$ python3 -q
>>> import numpy as np
>>> from numpy import linalg as LA
>>> np.set_printoptions(suppress=True, linewidth=120)
>>> M2 = np.array([[4, -2], [3, 0], [-2, 3]])
>>> arr = np.kron(np.eye(3, dtype=int), M2)
>>> arr
array([[ 4, -2,  0,  0,  0,  0],
       [ 3,  0,  0,  0,  0,  0],
       [-2,  3,  0,  0,  0,  0],
       [ 0,  0,  4, -2,  0,  0],
       [ 0,  0,  3,  0,  0,  0],
       [ 0,  0, -2,  3,  0,  0],
       [ 0,  0,  0,  0,  4, -2],
       [ 0,  0,  0,  0,  3,  0],
       [ 0,  0,  0,  0, -2,  3]])
>>> x0 = np.array([-5, -2, -2, -1, 2, -6])
>>> rhs = arr @ x0
>>> np.round(LA.lstsq(arr, rhs)[0], 1)
array([-5., -2., -2., -1.,  2., -6.])
>>> np.round(LA.solve(arr.T @ arr, arr.T @ rhs), 1)
array([-5., -2., -2., -1.,  2., -6.])
>>> rhs
array([-16, -15,   4,  -6,  -6,   1,  20,   6, -22])
>>> np.round(LA.pinv(arr) @ arr, 1) + 0
array([[1., 0., 0., 0., 0., 0.],
       [0., 1., 0., 0., 0., 0.],
       [0., 0., 1., 0., 0., 0.],
       [0., 0., 0., 1., 0., 0.],
       [0., 0., 0., 0., 1., 0.],
       [0., 0., 0., 0., 0., 1.]])
>>> rng = np.random.default_rng(3439)
>>> rhs = rhs + 0.3 * rng.normal(size=9)
>>> rhs.round(1)
array([-15.7, -15. ,   3.9,  -6. ,  -6.3,   1. ,  20.5,   5.8, -22.4])
>>> beta, *_ = LA.lstsq(arr, rhs)
>>> beta.round()
array([-5., -2., -2., -1.,  2., -6.])
>>> np.round(arr.T @ (rhs - arr @ beta), 1) + 0
array([0., 0., 0., 0., 0., 0.])
>>> [round(float(LA.norm(LA.solve(arr.T @ arr + lam * np.eye(6), arr.T @ rhs))), 2) for lam in (0, 1, 10, 100)]
[8.75, 7.87, 5.15, 1.64]
>>> X = np.load("out19.npy")
>>> X
array([[-2,  1, -3],
       [ 2,  0,  3],
       [ 0, -1, -2],
       [-3,  0, -1],
       [ 0, -1, -2]])
>>> M2 = np.c_[X[:, :1] @ np.array([[1]]), np.array([-2, 1, 0, -3, 2])]
>>> M2
array([[-2, -2],
       [ 2,  1],
       [ 0,  0],
       [-3, -3],
       [ 0,  2]])
>>> LA.matrix_rank(M2)
np.int64(2)
>>> np.round(LA.norm(M2 - X @ LA.lstsq(X, M2)[0], axis=0), 1) + 0
array([0. , 1.5])
>>> np.round(LA.lstsq(X, M2[:, 0])[0], 1) + 0
array([1., 0., 0.])
>>> left, sv, Vt = LA.svd(X, full_matrices=False)
>>> np.round(left.T @ X @ Vt.T, 1) + 0
array([[6.1, 0. , 0. ],
       [0. , 2.7, 0. ],
       [0. , 0. , 1.4]])
>>> np.round(Vt @ Vt.T, 1) + 0
array([[1., 0., 0.],
       [0., 1., 0.],
       [0., 0., 1.]])
>>> np.round(np.abs(Vt[0]), 1) + 0
array([0.6, 0. , 0.8])
>>> np.abs(left[:, 0]).round(6).argmax()
np.int64(0)
>>> A = np.load("run2.npy")
>>> A
array([[5., 1., 0., 0.],
       [0., 5., 1., 0.],
       [0., 0., 5., 1.],
       [0., 0., 0., 5.]])
>>> O, R = LA.qr(arr)
>>> np.allclose(R.T @ R, arr.T @ arr)
True
>>> np.round(O.T @ O, 1) + 0
array([[1., 0., 0., 0., 0., 0.],
       [0., 1., 0., 0., 0., 0.],
       [0., 0., 1., 0., 0., 0.],
       [0., 0., 0., 1., 0., 0.],
       [0., 0., 0., 0., 1., 0.],
       [0., 0., 0., 0., 0., 1.]])
>>> ev, V = LA.eig(A)
>>> print(np.round(np.sort(LA.eigvals(LA.inv(A))), 1))
[0.2 0.2 0.2 0.2]
>>> ev
array([5., 5., 5., 5.])
>>> round(LA.det(2 * A), 1), round(LA.det(A), 1)
(np.float64(10000.0), np.float64(625.0))
>>> np.round(LA.eigvals(A), 1)
array([5., 5., 5., 5.])
>>> LA.matrix_rank(A - A[0, 0] * np.eye(4))
np.int64(3)
>>> np.round(np.sort(LA.eigvals(A)), 1)
array([5., 5., 5., 5.])
>>> u = np.array([3, 2, 1, -3])
>>> M2 = A + np.outer(u, np.eye(4)[1])
>>> round(float(LA.det(M2) / LA.det(A)), 1), round(1 + LA.solve(A, u)[1], 1)
(1.3, np.float64(1.3))
>>> W0 = np.loadtxt("sample10.csv", delimiter=",")
>>> print(W0)
[[ 2.  0.  3.  3.  0. -2.]
 [ 2. -1.  1.  1. -3. -2.]
 [ 2.  3.  0. -2.  0. -2.]
 [ 2.  0.  0. -2. -1. -1.]
 [-3. -1. -2.  2. -3.  3.]
 [ 3. -1. -3.  0. -2. -2.]
 [ 1. -3.  1.  1. -2. -1.]
 [ 3.  1. -1.  0.  3. -2.]
 [ 2.  0.  3.  3.  0. -2.]]
>>> O, R = LA.qr(W0)
>>> print(np.round(O @ R, 1) + 0)
[[ 2.  0.  3.  3.  0. -2.]
 [ 2. -1.  1.  1. -3. -2.]
 [ 2.  3.  0. -2.  0. -2.]
 [ 2.  0.  0. -2. -1. -1.]
 [-3. -1. -2.  2. -3.  3.]
 [ 3. -1. -3.  0. -2. -2.]
 [ 1. -3.  1.  1. -2. -1.]
 [ 3.  1. -1.  0.  3. -2.]
 [ 2.  0.  3.  3.  0. -2.]]
>>> print(round(abs(R[0, 0]), 1), round(float(LA.norm(W0[:, 0])), 1))
6.9 6.9
>>> O.shape, R.shape
((9, 6), (6, 6))
>>> np.allclose(R.T @ R, W0.T @ W0)
True
>>> R.round(1) + 0
array([[-6.9, -0.6, -1.3, -0.1, -0.3,  5.8],
       [ 0. ,  4.7, -0.2, -2.6,  3.6, -0.1],
       [ 0. ,  0. ,  5.7,  2.7,  0.7, -1. ],
       [ 0. ,  0. ,  0. ,  4.2, -0.4,  0. ],
       [ 0. ,  0. ,  0. ,  0. ,  4.7,  0.2],
       [ 0. ,  0. ,  0. ,  0. ,  0. , -0.8]])
>>> np.round(O.T @ O, 1) + 0
array([[1., 0., 0., 0., 0., 0.],
       [0., 1., 0., 0., 0., 0.],
       [0., 0., 1., 0., 0., 0.],
       [0., 0., 0., 1., 0., 0.],
       [0., 0., 0., 0., 1., 0.],
       [0., 0., 0., 0., 0., 1.]])
>>> M2 = np.c_[W0[:, :3] @ np.array([[0, 4, -4], [2, -4, 5], [3, -5, -2]]), np.array([-7, -3, -1, -4, -9, 0, -9, 9, -7])]
>>> print(M2)
[[  9.  -7. -14.  -7.]
 [  1.   7. -15.  -3.]
 [  6.  -4.   7.  -1.]
 [  0.   8.  -8.  -4.]
 [ -8.   2.  11.  -9.]
 [-11.  31. -11.   0.]
 [ -3.  11. -21.  -9.]
 [ -1.  13.  -5.   9.]
 [  9.  -7. -14.  -7.]]
>>> LA.matrix_rank(M2)
np.int64(4)
>>> x0 = np.array([1, -2, -2, -1])
>>> rhs = M2 @ x0
>>> beta, lr = np.zeros(4), 1 / LA.norm(M2, 2) ** 2
>>> for i in range(250):
...     beta -= lr * M2.T @ (M2 @ beta - rhs)
...     if i % 50 == 0: print(i, round(LA.norm(M2 @ beta - rhs), 1))
... 
0 47.7
50 1.1
100 0.4
150 0.1
200 0.0
>>> beta.round(1)
array([ 1., -2., -2., -1.])
>>> P = np.triu(np.array([[1, -2, 1, 1], [-1, 2, -2, -3], [0, 3, -2, 0], [1, 2, 0, -1]]), 1) + np.eye(4)
>>> M2 = P @ A @ LA.inv(P)
>>> print(np.poly(M2))
[   1.  -20.  150. -500.  625.]
>>> np.round(LA.det(M2), 1)
np.float64(625.0)
>>> LA.matrix_rank(M2)
np.int64(4)
>>> M2
array([[ 5.,  1.,  0.,  4.],
       [ 0.,  5.,  1., -2.],
       [ 0.,  0.,  5.,  1.],
       [ 0.,  0.,  0.,  5.]])
